$ python3 -q
>>> import numpy as np
>>> import numpy.linalg as la
>>> np.set_printoptions(precision=3, suppress=True, linewidth=100, sign=" ")
>>> def tidy(a):
...     return np.round(a, 3) + 0
... 
>>> E = np.load("a.npy")
>>> E
array([[-0.5,  0.5, -1.7, -0.4, -1.2,  0.9, -0.5],
       [-1.4, -1.3, -0.3,  1.3, -1.8, -0.8, -1.8],
       [-0.9,  1.1,  0. , -1.3,  2.3, -0.6, -0.1],
       [-1.4,  0.3,  0.3, -1.5, -0.8,  0.3,  1. ],
       [ 0. ,  2. ,  1. ,  0.2, -2.8, -1.5, -1.5],
       [ 1. ,  0.3, -0.5, -0.4,  0.7,  0.2,  0.2],
       [ 0.5,  0.8,  0.8, -0.4,  0.5,  0.4, -0.2],
       [ 1.9,  1.6, -0.3,  0.3,  1.6,  0.7,  0.3],
       [-0.9,  0.4, -0.5,  2. ,  1.9,  1.3, -1.3],
       [ 0. ,  0.4,  1.1,  0.7,  0.4, -0.8,  1.2],
       [-0.7,  2.2,  0.9,  0.5,  2.2,  0.4,  0.3],
       [ 2.1,  0.6, -0.4, -0.6,  0.6, -0.9,  1.2],
       [-0.5, -0.1,  1.2,  1.3, -1. ,  1. ,  1.3],
       [ 0.4, -0.3, -1.1,  1.6,  0.2, -1.1,  0.4],
       [-0.6, -1.2, -0.4,  0.2,  0.2, -1.1,  1.1],
       [ 0.5,  0.4,  1.1,  0.3,  2.2, -0.4,  0.2],
       [ 1.4,  0.6,  1.6, -1.5,  1.4,  1.1,  0.5],
       [ 0. ,  0.4, -0.5,  0.8,  0.7, -1.7,  0.8],
       [ 0.1, -0.8,  0.3,  0.4, -1.1, -0.1, -0.3],
       [ 0.5,  0. ,  2.2,  2. ,  0.7,  0.6, -0.7],
       [-0.1,  0.2,  0.2, -0.5, -1.2,  1.1, -1.4],
       [-0.4,  0.4, -0.6, -0.5, -0.8, -0.5, -0.5],
       [ 1.3, -0.7,  0.4,  0.6, -1.2,  2.3, -0.9],
       [-1.9, -1.4,  2.1, -0.2,  0. ,  0.9,  0.1],
       [ 0.4,  0.2, -0.2, -1.8, -1.1,  1.4, -0.1],
       [-1. , -0.5,  0.4, -0.4, -0.3,  0.5,  2.1],
       [-0.2,  0.1,  0.4, -0.6, -1.1,  0. , -1.5],
       [-0.5,  2. , -2.5,  1.5, -6.5, -0.5, -1.5]])
>>> T = np.stack([E, -3 * E, E[::-1]])
>>> T.shape
(3, 28, 7)
>>> tidy(np.einsum("bij,cij->bc", T, T))
array([[ 255.45, -766.35,   56.22],
       [-766.35, 2299.05, -168.66],
       [  56.22, -168.66,  255.45]])
>>> (T @ E.T).shape
(3, 28, 28)
>>> la.matrix_rank(T.reshape(3, -1))
np.int64(2)
>>> m1 = np.loadtxt("w.csv", delimiter=",")
>>> m1
array([[ -3.,  -3.,  -3.,  -3.],
       [ -3.,  -6.,  -6.,  -6.],
       [ -3.,  -6.,  -9.,  -9.],
       [ -3.,  -6.,  -9., -12.]])
>>> # symmetric
>>> ev, evecs = la.eigh(m1)
>>> tidy(ev)
array([-24.873,  -3.   ,  -1.278,  -0.849])
>>> tidy(la.eigvalsh(m1 @ m1))
array([   0.721,    1.633,    9.   ,  618.645])
>>> tidy(evecs.T @ m1 @ evecs)
array([[-24.873,   0.   ,   0.   ,   0.   ],
       [  0.   ,  -3.   ,   0.   ,   0.   ],
       [  0.   ,   0.   ,  -1.278,   0.   ],
       [  0.   ,   0.   ,   0.   ,  -0.849]])
>>> (ev > 1e-8).sum(), (ev < -1e-8).sum()
(np.int64(0), np.int64(4))
>>> rng = np.random.default_rng(548)
>>> idx = rng.permutation(4)
>>> idx
array([ 2,  1,  3,  0])
>>> other = m1[idx][:, idx]
>>> np.trace(other)
np.float64(-30.0)
>>> tidy(la.det(other)), tidy(la.det(m1[idx]))
(np.float64(81.0), np.float64(81.0))
>>> tidy(np.sort(np.abs(la.eigvals(other))))
array([  0.849,   1.278,   3.   ,  24.873])
